% ipython --no-banner

In [1]: import numpy as np

In [2]: import numpy.linalg as la

In [3]: np.set_printoptions(precision=3, suppress=True, linewidth=120)

In [4]: F = np.loadtxt("out18.csv", delimiter=",")

In [5]: print(F)
[[-1.  2. -1.]
 [-1.  0. -1.]
 [-2. -1. -2.]
 [-4.  2. -4.]]

In [6]: Uu, sigma, Vh = la.svd(F)

In [7]: V = Vh[:(sigma > 1e-8).sum()]

In [8]: rng = np.random.default_rng(619)

In [9]: vec = F[1] + 3 * F[2] + rng.integers(2) * np.eye(3)[0]

In [10]: print(vec)
[-7. -3. -7.]

In [11]: print(la.matrix_rank(np.vstack([F, vec])))
2

In [12]: print(np.round(V.T @ V, 3) + 0)
[[0.5 0.  0.5]
 [0.  1.  0. ]
 [0.5 0.  0.5]]

In [13]: print(np.diag(V.T @ V))
[0.5 1.  0.5]

In [14]: data = np.load("a.npy")

In [15]: print(data)
[[ 5 -1  5 -1  5 -1]
 [-2  1 -2  1 -2  1]
 [-4  0 -4  0 -4  0]
 [ 5 -1  5 -1  5 -1]
 [-2  1 -2  1 -2  1]
 [-4  0 -4  0 -4  0]]

In [16]: Y = data[0, 0] * data[1:] - np.outer(data[1:, 0], data[0])

In [17]: print(Y)
[[ 0  3  0  3  0  3]
 [ 0 -4  0 -4  0 -4]
 [ 0  0  0  0  0  0]
 [ 0  3  0  3  0  3]
 [ 0 -4  0 -4  0 -4]]

In [18]: print(data[:, 0] / data[0, 0])
[ 1.  -0.4 -0.8  1.  -0.4 -0.8]

In [19]: print(la.matrix_rank(Y), la.matrix_rank(data))
1 2

In [20]: print(np.flatnonzero(~Y.round(6).any(axis=1)))
[2]

In [21]: print(data @ data)
[[-4  0 -4  0 -4  0]
 [ 1  0  1  0  1  0]
 [ 4  0  4  0  4  0]
 [-4  0 -4  0 -4  0]
 [ 1  0  1  0  1  0]
 [ 4  0  4  0  4  0]]

In [22]: print(la.matrix_power(data, 2))
[[-4  0 -4  0 -4  0]
 [ 1  0  1  0  1  0]
 [ 4  0  4  0  4  0]
 [-4  0 -4  0 -4  0]
 [ 1  0  1  0  1  0]
 [ 4  0  4  0  4  0]]

In [23]: print(np.allclose(data, data.T))
False

In [24]: print(np.round(la.det(data), 3))
0.0

In [25]: print(np.trace(data))
-1

In [26]: print(np.allclose(data @ data.T, data.T @ data))
False

In [27]: K = np.load("mat.npy")

In [28]: print(K)
[[ 4  3]
 [ 4  3]
 [ 4 -3]]

In [29]: Uu, sigma, Vh = la.svd(K, full_matrices=False)

In [30]: print(np.abs(Uu[:, 0]).round(6).argmax())
0

In [31]: print(np.abs(Vh[0]))
[0.911 0.413]

In [32]: print(sigma)
[7.311 4.643]

In [33]: print(np.round(Vh @ Vh.T, 3) + 0)
[[1. 0.]
 [0. 1.]]

In [34]: print(sigma / sigma[0])
[1.    0.635]

In [35]: print((sigma > 1e-8).sum())
2

In [36]: print(Uu.shape, sigma.shape, Vh.shape)
(3, 2) (2,) (2, 2)

In [37]: print(np.round(Uu.T @ Uu, 3) + 0)
[[1. 0.]
 [0. 1.]]

In [38]: M = np.triu(rng.random((3, 3)) < 0.8, 1).astype(int)

In [39]: M = M + M.T

In [40]: print(M)
[[0 0 1]
 [0 0 1]
 [1 1 0]]

In [41]: Y = M / np.sqrt((M ** 2).mean(axis=1, keepdims=True))

In [42]: print(la.matrix_rank(M - M.mean(axis=1, keepdims=True)))
1

In [43]: print(Y[1])
[0.    0.    1.732]

In [44]: w, V = la.eigh(M)

In [45]: print(la.svd(M, compute_uv=False))
[1.414 1.414 0.   ]

In [46]: print(np.round(V.T @ M @ V, 3) + 0)
[[-1.414  0.     0.   ]
 [ 0.     0.     0.   ]
 [ 0.     0.     1.414]]

In [47]: print(la.eigvalsh(M + -1 * np.eye(3)))
[-2.414 -1.     0.414]

In [48]: print(w.sum(), np.trace(M))
0.0 0

In [49]: print(la.eigvalsh(M @ M))
[0. 2. 2.]

In [50]: print(np.round(V @ np.diag(w) @ V.T, 3) + 0)
[[0. 0. 1.]
 [0. 0. 1.]
 [1. 1. 0.]]

In [51]: print(np.unique(w.round(6) + 0, return_counts=True)[1])
[1 1 1]

In [52]: print(np.abs(V[:, -1]).round(6).argmax())
2

In [53]: print(np.round(V.T @ V, 3) + 0)
[[1. 0. 0.]
 [0. 1. 0.]
 [0. 0. 1.]]

In [54]: print((w > 1e-8).sum(), (w < -1e-8).sum())
1 1

In [55]: print([round(float(la.det(M[:i, :i])), 2) + 0 for i in range(1, 4)])
[0.0, 0.0, 0.0]

In [56]: print(np.all(la.eigvalsh(M) > 0))
False

In [57]: t3 = np.stack([M, 3 * M, M[::-1]])

In [58]: print(t3.shape)
(3, 3, 3)

In [59]: print(np.einsum("bij,cij->bc", t3, t3))
[[ 4 12  1]
 [12 36  3]
 [ 1  3  4]]

In [60]: print(t3.sum(axis=0))
[[1 1 4]
 [0 0 5]
 [4 4 1]]

In [61]: W0 = np.loadtxt("test13.csv", delimiter=",")

In [62]: print(W0)
[[1.02  1.964 1.986]
 [0.98  2.    2.006]
 [1.047 1.97  2.018]
 [1.022 1.95  2.001]
 [1.013 1.97  2.009]
 [1.    1.976 2.003]
 [1.001 2.003 2.024]
 [0.978 2.019 2.014]
 [0.981 2.021 1.997]
 [0.978 2.008 1.973]
 [0.984 2.027 1.995]
 [1.006 1.978 1.994]
 [1.022 1.989 1.989]
 [1.989 2.009 1.97 ]
 [1.981 2.006 2.027]
 [1.993 2.002 1.996]
 [2.022 1.993 2.027]
 [2.024 1.995 2.012]
 [1.991 1.969 2.008]
 [1.974 1.998 2.018]
 [2.018 1.982 1.993]
 [2.011 2.005 2.016]
 [1.993 2.017 1.974]
 [1.983 2.002 1.991]
 [1.992 1.977 2.034]
 [2.032 1.994 1.926]]

In [63]: Y = np.array([[0, -2, -2], [1, 1, 1], [-3, -3, 2]])

In [64]: print(la.matrix_rank(W0 @ Y))
3

In [65]: lab = W0[:, 1] > np.median(W0[:, 1])

In [66]: u = W0[lab].mean(axis=0) - W0[~lab].mean(axis=0)

In [67]: print(((W0 - W0.mean(axis=0)) @ u > 0).astype(int))
[0 0 0 0 0 0 0 0 0 0 0 0 0 1 1 1 1 1 1 1 1 1 1 1 1 1]

In [68]: print(round((((W0 - W0.mean(axis=0)) @ u > 0) == lab).mean(), 3))
0.538

In [69]: print(lab.astype(int))
[0 1 0 0 0 0 1 1 1 1 1 0 0 1 1 1 0 0 0 1 0 1 1 1 0 0]

In [70]: print(np.argsort(-np.abs(u).round(6), kind="stable"))
[0 1 2]

In [71]: Uu, sigma, Vh = la.svd(W0)

In [72]: print(sigma)
[16.352  2.239  0.112]

In [73]: print(np.argmax(sigma[:-1] / (sigma[1:] + 1e-6)) + 1)
2

In [74]: Y = Uu[:, :2] @ np.diag(sigma[:2]) @ Vh[:2]

In [75]: print(la.matrix_rank(Y))
2

In [76]: print(la.matrix_rank(W0, rtol=0.05))
2

In [77]: print(round(np.abs(W0 - Y).max(), 3))
0.036

In [78]: th = np.radians(72)

In [79]: R = np.eye(3)

In [80]: R[1, 1] = R[0, 0] = np.cos(th)

In [81]: R[1, 0], R[0, 1] = -np.sin(th), np.sin(th)

In [82]: print(R)
[[ 0.309  0.951  0.   ]
 [-0.951  0.309  0.   ]
 [ 0.     0.     1.   ]]

In [83]: Y = W0 @ R.T

In [84]: print(np.allclose(W0 @ W0.T, Y @ Y.T))
True

In [85]: print(np.round(la.det(R), 3), round(float(np.trace(R)), 3))
1.0 1.618

In [86]: basis = W0[[20, 1]].astype(float)

In [87]: for _ in range(7):
    ...:     lab = la.norm(W0[:, None] - basis, axis=-1).argmin(axis=1)
    ...:     basis = np.array([W0[lab == j].mean(axis=0) for j in range(2)])
    ...: 

In [88]: print(lab)
[1 1 1 1 1 1 1 1 1 1 1 1 1 0 0 0 0 0 0 0 0 0 0 0 0 0]

In [89]: print(basis[1] - basis[0])
[-0.998 -0.006  0.001]

In [90]: print(np.abs(basis[1] - basis[0]).argmax())
0

In [91]: m1 = np.load("m.npy")

In [92]: print(m1)
[[5 0 0 0]
 [0 2 0 0]
 [0 0 5 0]
 [0 0 0 4]]

In [93]: print(la.matrix_rank(m1))
4

In [94]: print(m1.mean(axis=0))
[1.25 0.5  1.25 1.  ]

In [95]: print(round(float(la.norm(m1)), 3))
8.367

In [96]: print(np.diff(m1, axis=0))
[[-5  2  0  0]
 [ 0 -2  5  0]
 [ 0  0 -5  4]]

In [97]: vec = np.array([7, 9, 2, 0])

In [98]: y = m1 @ vec

In [99]: beta, lr = np.zeros(4), 1 / la.norm(m1, 2) ** 2

In [100]: for i in range(5):
     ...:     beta -= lr * m1.T @ (m1 @ beta - y)
     ...:     if i % 1 == 0: print(i, round(la.norm(m1 @ beta - y), 3))
     ...: 
0 15.12
1 12.701
2 10.669
3 8.962
4 7.528

In [101]: print(round(float(la.cond(m1)), 3))
2.5

In [102]: vec = np.array([-1, 0, 1, -1])

In [103]: h1 = np.maximum(m1 @ vec, 0)

In [104]: print(np.maximum(m1 @ (3 * vec), 0))
[ 0  0 15  0]

In [105]: print(h1)
[0 0 5 0]

In [106]: print(m1 * (h1 > 1e-9)[:, None])
[[0 0 0 0]
 [0 0 0 0]
 [0 0 5 0]
 [0 0 0 0]]

In [107]: print(m1.T @ h1)
[ 0  0 25  0]

In [108]: print(np.tanh(m1 @ vec))
[-1.     0.     1.    -0.999]

In [109]: print(np.maximum(m1 @ vec, 0) - np.maximum(-m1 @ vec, 0))
[-5  0  5 -4]

In [110]: print(m1.T @ m1)
[[25  0  0  0]
 [ 0  4  0  0]
 [ 0  0 25  0]
 [ 0  0  0 16]]

In [111]: print(la.svd(m1, compute_uv=False))
[5. 5. 4. 2.]

In [112]: mat = np.load("w.npy")

In [113]: print(mat)
[[ 0.231  1.433  2.58 ]
 [ 0.896 -0.262  1.877]
 [ 2.615 -1.737  5.625]
 [ 0.714  1.615 -1.282]
 [ 0.509  1.284  1.088]
 [-1.33  -0.737  3.143]
 [-4.79   3.106 -0.047]
 [-3.206  2.404  3.566]
 [-3.37   1.644 -1.102]
 [ 1.313 -3.086  2.252]
 [ 1.953 -0.346  1.469]
 [-3.306  1.964  4.645]
 [-5.055  0.956  2.091]
 [ 3.846  3.09  -3.547]
 [-0.701  0.611  4.634]
 [ 2.118 -1.329  3.366]
 [-0.848  1.147 -1.705]
 [ 0.176 -7.475 -3.818]
 [-2.076  0.984  0.122]
 [ 0.76   0.416 -7.834]
 [ 2.494 -0.108 -2.489]
 [ 0.393  2.084  2.96 ]]

In [114]: Y = W0 / np.sqrt((W0 ** 2).mean(axis=1, keepdims=True))

In [115]: print(la.norm(Y, axis=1))
[1.732 1.732 1.732 1.732 1.732 1.732 1.732 1.732 1.732 1.732 1.732 1.732 1.732 1.732 1.732 1.732 1.732 1.732 1.732
 1.732 1.732 1.732 1.732 1.732 1.732 1.732]

In [116]: print(la.matrix_rank(W0 - W0.mean(axis=1, keepdims=True)))
2

In [117]: print(Y[6])
[0.574 1.149 1.161]

In [118]: A = np.load("arr.npy")

In [119]: print(A)
[[3. 1. 0. 0.]
 [0. 3. 1. 0.]
 [0. 0. 3. 1.]
 [0. 0. 0. 3.]]

In [120]: print(la.matrix_rank(data, rtol=0.1))
2
